$ python3 -q
>>> import numpy as np
>>> import numpy.linalg as la
>>> np.set_printoptions(precision=2, suppress=True, linewidth=140)
>>> E = np.load("layer15.npy")
>>> E
array([[-0.1 , -0.66,  0.94, -1.  , -0.93, -1.25,  2.02,  0.38],
       [ 1.22,  0.2 , -2.29,  0.55, -0.49, -0.57,  1.  , -0.6 ],
       [-0.81, -0.17, -0.78, -0.53, -0.94,  2.28,  0.84,  0.8 ],
       [ 0.  ,  1.62, -0.62, -1.93,  1.34, -0.28,  0.19,  0.6 ],
       [ 2.03,  1.07,  0.85, -0.03, -1.25,  0.39, -0.49,  1.03],
       [-0.1 , -1.37, -1.02, -1.05, -0.77, -0.84, -1.58,  1.08],
       [ 0.3 , -0.03,  0.23, -1.53, -0.86,  0.48, -0.53, -2.29],
       [ 1.62, -1.69,  0.21, -0.48,  1.52,  0.86,  0.41,  0.09]])
>>> q, Rm = la.qr(E)
>>> np.allclose(Rm.T @ Rm, E.T @ E)
True
>>> q @ Rm
array([[-0.1 , -0.66,  0.94, -1.  , -0.93, -1.25,  2.02,  0.38],
       [ 1.22,  0.2 , -2.29,  0.55, -0.49, -0.57,  1.  , -0.6 ],
       [-0.81, -0.17, -0.78, -0.53, -0.94,  2.28,  0.84,  0.8 ],
       [ 0.  ,  1.62, -0.62, -1.93,  1.34, -0.28,  0.19,  0.6 ],
       [ 2.03,  1.07,  0.85, -0.03, -1.25,  0.39, -0.49,  1.03],
       [-0.1 , -1.37, -1.02, -1.05, -0.77, -0.84, -1.58,  1.08],
       [ 0.3 , -0.03,  0.23, -1.53, -0.86,  0.48, -0.53, -2.29],
       [ 1.62, -1.69,  0.21, -0.48,  1.52,  0.86,  0.41,  0.09]])
>>> print(abs(Rm[0, 0]), np.round(la.norm(E[:, 0]), 2))
3.0 3.0
>>> la.svd(E, compute_uv=False)
array([3., 3., 3., 3., 3., 3., 3., 3.])
>>> np.round(E.T @ E, 2) + 0
array([[9., 0., 0., 0., 0., 0., 0., 0.],
       [0., 9., 0., 0., 0., 0., 0., 0.],
       [0., 0., 9., 0., 0., 0., 0., 0.],
       [0., 0., 0., 9., 0., 0., 0., 0.],
       [0., 0., 0., 0., 9., 0., 0., 0.],
       [0., 0., 0., 0., 0., 9., 0., 0.],
       [0., 0., 0., 0., 0., 0., 9., 0.],
       [0., 0., 0., 0., 0., 0., 0., 9.]])
